$ ipython --no-banner

In [1]: import numpy as np

In [2]: from numpy import linalg as LA

In [3]: np.set_printoptions(precision=3, suppress=True, linewidth=200)

In [4]: J = np.array([[1, 1, -1, -1, 1, 1, -1, -1],
   ...:     [1, -1, 1, -1, -1, 1, -1, 1],
   ...:     [1, -1, -1, 1, -1, 1, 1, -1]])

In [5]: print(J)
[[ 1  1 -1 -1  1  1 -1 -1]
 [ 1 -1  1 -1 -1  1 -1  1]
 [ 1 -1 -1  1 -1  1  1 -1]]

In [6]: # column 4 repeats column 1

In [7]: W = np.array([[2, 3, 3, 1],
   ...:     [1, -2, -2, -2],
   ...:     [1, -3, -1, -2],
   ...:     [-2, 3, 3, 1],
   ...:     [2, -1, -3, -1],
   ...:     [0, -2, 3, 3],
   ...:     [3, 3, -3, -3],
   ...:     [-2, 3, 1, 3]])

In [8]: coef = np.array([1, 1, 0, 2])

In [9]: act = np.maximum(J @ W + coef, 0)

In [10]: print((act > 0).astype(int))
[[1 0 1 1]
 [0 0 1 1]
 [1 1 1 1]]

In [11]: print(LA.matrix_rank(act))
3

In [12]: print(act)
[[ 6  0  1  4]
 [ 0  0 11 12]
 [ 2 11 11  6]]

In [13]: cent = np.array([[-1, 2, 1], [2, 0, -1], [0, 5, 4], [7, 7, -8]])

In [14]: print(W @ cent)
[[ 11  26   3]
 [-19 -22  11]
 [-21 -17  16]
 [ 15  18  -1]
 [-11 -18  -1]
 [ 17  36 -10]
 [-18 -30  12]
 [ 29  22 -25]]

In [15]: print(act @ cent)
[[ 22  45 -22]
 [ 84 139 -52]
 [ 62 101 -13]]

In [16]: rng = np.random.default_rng(2939)

In [17]: A2 = J + rng.integers(-2, 3, (3, 1)) @ rng.integers(-2, 3, (1, 8))

In [18]: print(A2)
[[-1  5 -5  3 -3  1  1 -3]
 [ 3 -5  5 -5  3  1 -3  3]
 [ 3 -5  3 -3  3  1 -1  1]]

In [19]: print(A2 - J)
[[-2  4 -4  4 -4  0  2 -2]
 [ 2 -4  4 -4  4  0 -2  2]
 [ 2 -4  4 -4  4  0 -2  2]]

In [20]: print(np.round(LA.svd(A2 - J, compute_uv=False), 3) + 0)
[15.1  0.   0. ]

In [21]: A2 = J / np.sqrt((J ** 2).mean(axis=1, keepdims=True))

In [22]: print(J - J.mean(axis=1, keepdims=True))
[[ 1.  1. -1. -1.  1.  1. -1. -1.]
 [ 1. -1.  1. -1. -1.  1. -1.  1.]
 [ 1. -1. -1.  1. -1.  1.  1. -1.]]

In [23]: print(LA.matrix_rank(J - J.mean(axis=1, keepdims=True)))
3

In [24]: K = np.load("case15.npy")

In [25]: print(K)
[[0.021 0.05  0.136]
 [0.05  0.117 0.317]
 [0.136 0.317 0.862]]

In [26]: x = np.array([2, 0, -1])

In [27]: print(LA.eigvalsh(2 * K - np.eye(3)))
[-1. -1.  1.]

In [28]: print(K @ x)
[-0.093 -0.217 -0.589]

In [29]: print(np.eye(3) - K)
[[ 0.979 -0.05  -0.136]
 [-0.05   0.883 -0.317]
 [-0.136 -0.317  0.138]]

In [30]: print(np.trace(K))
1.0

In [31]: W = np.array([[0, 0, 2, 1, 2], [1, 0, 0, 1, 1], [3, 1, 3, 0, 3]])

In [32]: coef = np.array([1, 2, -3, 3, 0])

In [33]: act = np.maximum(K @ W + coef, 0)

In [34]: print(act)
[[1.458 2.136 0.    3.072 0.501]
 [2.069 2.317 0.    3.167 1.169]
 [3.902 2.862 0.    3.453 3.174]]

In [35]: print(LA.matrix_rank(act))
2

In [36]: print((act > 0).astype(int))
[[1 1 0 1 1]
 [1 1 0 1 1]
 [1 1 0 1 1]]

In [37]: cent = np.array([[0, 6], [4, 5], [6, 4], [2, 4], [5, 8]])

In [38]: print(act @ cent)
[[17.193 35.726]
 [21.451 46.026]
 [34.224 76.928]]

In [39]: M = np.array([[0.4, 2.2, -0.9],
    ...:     [-0.5, 0.2, -1.1],
    ...:     [-0.4, 0.8, -0.7],
    ...:     [1.0, 0.1, 0.3]])

In [40]: M[3] = M[0] + 0.1 * rng.normal(size=3)

In [41]: print(M)
[[ 0.4    2.2   -0.9  ]
 [-0.5    0.2   -1.1  ]
 [-0.4    0.8   -0.7  ]
 [ 0.365  2.274 -0.849]]

In [42]: A2 = np.c_[M[:, :1] @ np.array([[-2]]), np.array([1, 1, 2, 2])]

In [43]: print(A2)
[[-0.8   1.  ]
 [ 1.    1.  ]
 [ 0.8   2.  ]
 [-0.73  2.  ]]

In [44]: print(LA.norm(LA.qr(M)[0].T @ A2, axis=0) ** 2 / ((A2 ** 2).sum(axis=0) + 1e-12))
[1.    0.976]

In [45]: print(LA.matrix_rank(np.c_[M, A2]))
4

In [46]: print(np.round(LA.lstsq(M, A2[:, 0])[0], 3) + 0)
[-2.  0.  0.]

In [47]: x = np.array([1, 3])

In [48]: rhs = A2 @ x

In [49]: print(LA.lstsq(A2, rhs)[0])
[1. 3.]

In [50]: print(np.round(LA.pinv(A2) @ A2, 3) + 0)
[[1. 0.]
 [0. 1.]]

In [51]: print(LA.solve(A2.T @ A2, A2.T @ rhs))
[1. 3.]

In [52]: rhs = rhs + 0.02 * rng.normal(size=4)

In [53]: print(rhs)
[2.185 4.    6.815 5.289]

In [54]: coef, *_ = LA.lstsq(A2, rhs)

In [55]: print(coef)
[1.003 3.005]

In [56]: print([round(float(LA.norm(LA.solve(A2.T @ A2 + lam * np.eye(2), A2.T @ rhs))), 2) for lam in (0, 1, 10, 100)])
[3.17, 2.84, 1.54, 0.28]

In [57]: print(round(LA.norm(rhs - A2 @ coef), 3))
0.022

In [58]: print(coef.round())
[1. 3.]

In [59]: A2 = M / LA.norm(M, axis=1, keepdims=True)

In [60]: cov = A2 @ A2.T

In [61]: print(LA.norm(A2, axis=1))
[1. 1. 1. 1.]

In [62]: print(cov[0])
[1.    0.417 0.815 0.999]

In [63]: x = np.array([0, 2, 0])

In [64]: rhs = M @ x

In [65]: print(np.round(LA.lstsq(M, rhs)[0], 3) + 0)
[0. 2. 0.]

In [66]: print(np.round(LA.solve(M.T @ M, M.T @ rhs), 3) + 0)
[0. 2. 0.]

In [67]: print(rhs)
[4.4   0.4   1.6   4.548]

In [68]: rhs = rhs + 0.02 * rng.normal(size=4)

In [69]: print(rhs)
[4.398 0.354 1.603 4.516]

In [70]: coef, *_ = LA.lstsq(M, rhs)

In [71]: print([round(float(LA.norm(LA.solve(M.T @ M + lam * np.eye(3), M.T @ rhs))), 2) for lam in (0, 1, 10, 100)])
[2.03, 1.7, 1.02, 0.21]

In [72]: print(coef.round())
[-0.  2.  0.]

In [73]: print(np.round(M.T @ (rhs - M @ coef), 3) + 0)
[0. 0. 0.]

In [74]: print(round(LA.norm(rhs - M @ coef), 3))
0.028

In [75]: x = np.array([2, 2, 5])

In [76]: h1 = np.maximum(M @ x, 0)

In [77]: print(np.tanh(M @ x))
[ 0.604 -1.    -0.991  0.776]

In [78]: print(M.T @ h1)
[ 0.658  3.895 -1.509]

In [79]: print(np.flatnonzero(h1 > 1e-9))
[0 3]

In [80]: print(h1)
[0.7   0.    0.    1.036]
